In [1]: import numpy as np

In [2]: from numpy import linalg as LA

In [3]: np.set_printoptions(suppress=True, linewidth=100)

In [4]: def tidy(a):
   ...:     return np.round(a, 2) + 0
   ...: 

In [5]: M = np.load("layer3.npy")

In [6]: tidy(M)
Out[6]: 
array([[ 0.73, -0.63, -0.27],
       [-0.63, -0.46, -0.63],
       [-0.27, -0.63,  0.73]])

In [7]: x0 = np.array([3, 1, -1])

In [8]: target = M @ x0

In [9]: tidy(target)
Out[9]: array([ 1.84, -1.72, -2.16])

In [10]: tidy(LA.solve(M, target))
Out[10]: array([ 3.,  1., -1.])

In [11]: tidy(LA.solve(M, target + M[:, 1]))
Out[11]: array([ 3.,  2., -1.])

In [12]: tidy(LA.solve(M, 2 * target))
Out[12]: array([ 6.,  2., -2.])

In [13]: tidy(LA.solve(M.T, M[2]))
Out[13]: array([0., 0., 1.])

In [14]: vals, vecs = LA.eigh(M)

In [15]: tidy(vecs @ np.diag(vals) @ vecs.T)
Out[15]: 
array([[ 0.73, -0.63, -0.27],
       [-0.63, -0.46, -0.63],
       [-0.27, -0.63,  0.73]])

In [16]: vals.sum(), np.trace(M)
Out[16]: (np.float64(1.0), np.float64(1.0))

In [17]: (vals > 1e-8).sum(), (vals < -1e-8).sum()
Out[17]: (np.int64(2), np.int64(1))

In [18]: np.unique(vals.round(6) + 0, return_counts=True)[1]
Out[18]: array([1, 2])

In [19]: B = M / np.sqrt((M ** 2).mean(axis=1, keepdims=True))

In [20]: tidy(M - M.mean(axis=1, keepdims=True))
Out[20]: 
array([[ 0.79, -0.57, -0.21],
       [-0.05,  0.11, -0.05],
       [-0.21, -0.57,  0.79]])

In [21]: LA.matrix_rank(B) == LA.matrix_rank(M)
Out[21]: np.True_

In [22]: tidy(B[1])
Out[22]: array([-1.09, -0.8 , -1.09])

In [23]: LA.matrix_rank(M - M.mean(axis=1, keepdims=True))
Out[23]: np.int64(2)

In [24]: B = np.array([[0, 2, 2], [0, 0, 0]])

In [25]: cent = np.kron(B, M)

In [26]: tidy(LA.norm(cent, 2)), tidy(LA.norm(B, 2) * LA.norm(M, 2))
Out[26]: (np.float64(2.83), np.float64(2.83))

In [27]: LA.matrix_rank(cent)
Out[27]: np.int64(3)

In [28]: tidy(cent)
Out[28]: 
array([[ 0.  ,  0.  ,  0.  ,  1.46, -1.25, -0.54,  1.46, -1.25, -0.54],
       [ 0.  ,  0.  ,  0.  , -1.25, -0.93, -1.25, -1.25, -0.93, -1.25],
       [ 0.  ,  0.  ,  0.  , -0.54, -1.25,  1.46, -0.54, -1.25,  1.46],
       [ 0.  ,  0.  ,  0.  ,  0.  ,  0.  ,  0.  ,  0.  ,  0.  ,  0.  ],
       [ 0.  ,  0.  ,  0.  ,  0.  ,  0.  ,  0.  ,  0.  ,  0.  ,  0.  ],
       [ 0.  ,  0.  ,  0.  ,  0.  ,  0.  ,  0.  ,  0.  ,  0.  ,  0.  ]])

In [29]: rank = LA.matrix_rank(cent)

In [30]: rank
Out[30]: np.int64(3)

In [31]: null = LA.svd(cent)[2][rank:].T

In [32]: [int(LA.matrix_rank(cent[:, :j + 1])) for j in range(9)]
Out[32]: [0, 0, 0, 1, 2, 3, 3, 3, 3]

In [33]: tidy(null @ null.T)
Out[33]: 
array([[ 1. ,  0. ,  0. ,  0. ,  0. ,  0. ,  0. ,  0. ,  0. ],
       [ 0. ,  1. ,  0. ,  0. ,  0. ,  0. ,  0. ,  0. ,  0. ],
       [ 0. ,  0. ,  1. ,  0. ,  0. ,  0. ,  0. ,  0. ,  0. ],
       [ 0. ,  0. ,  0. ,  0.5,  0. ,  0. , -0.5,  0. ,  0. ],
       [ 0. ,  0. ,  0. ,  0. ,  0.5,  0. ,  0. , -0.5,  0. ],
       [ 0. ,  0. ,  0. ,  0. ,  0. ,  0.5,  0. ,  0. , -0.5],
       [ 0. ,  0. ,  0. , -0.5,  0. ,  0. ,  0.5,  0. ,  0. ],
       [ 0. ,  0. ,  0. ,  0. , -0.5,  0. ,  0. ,  0.5,  0. ],
       [ 0. ,  0. ,  0. ,  0. ,  0. , -0.5,  0. ,  0. ,  0.5]])
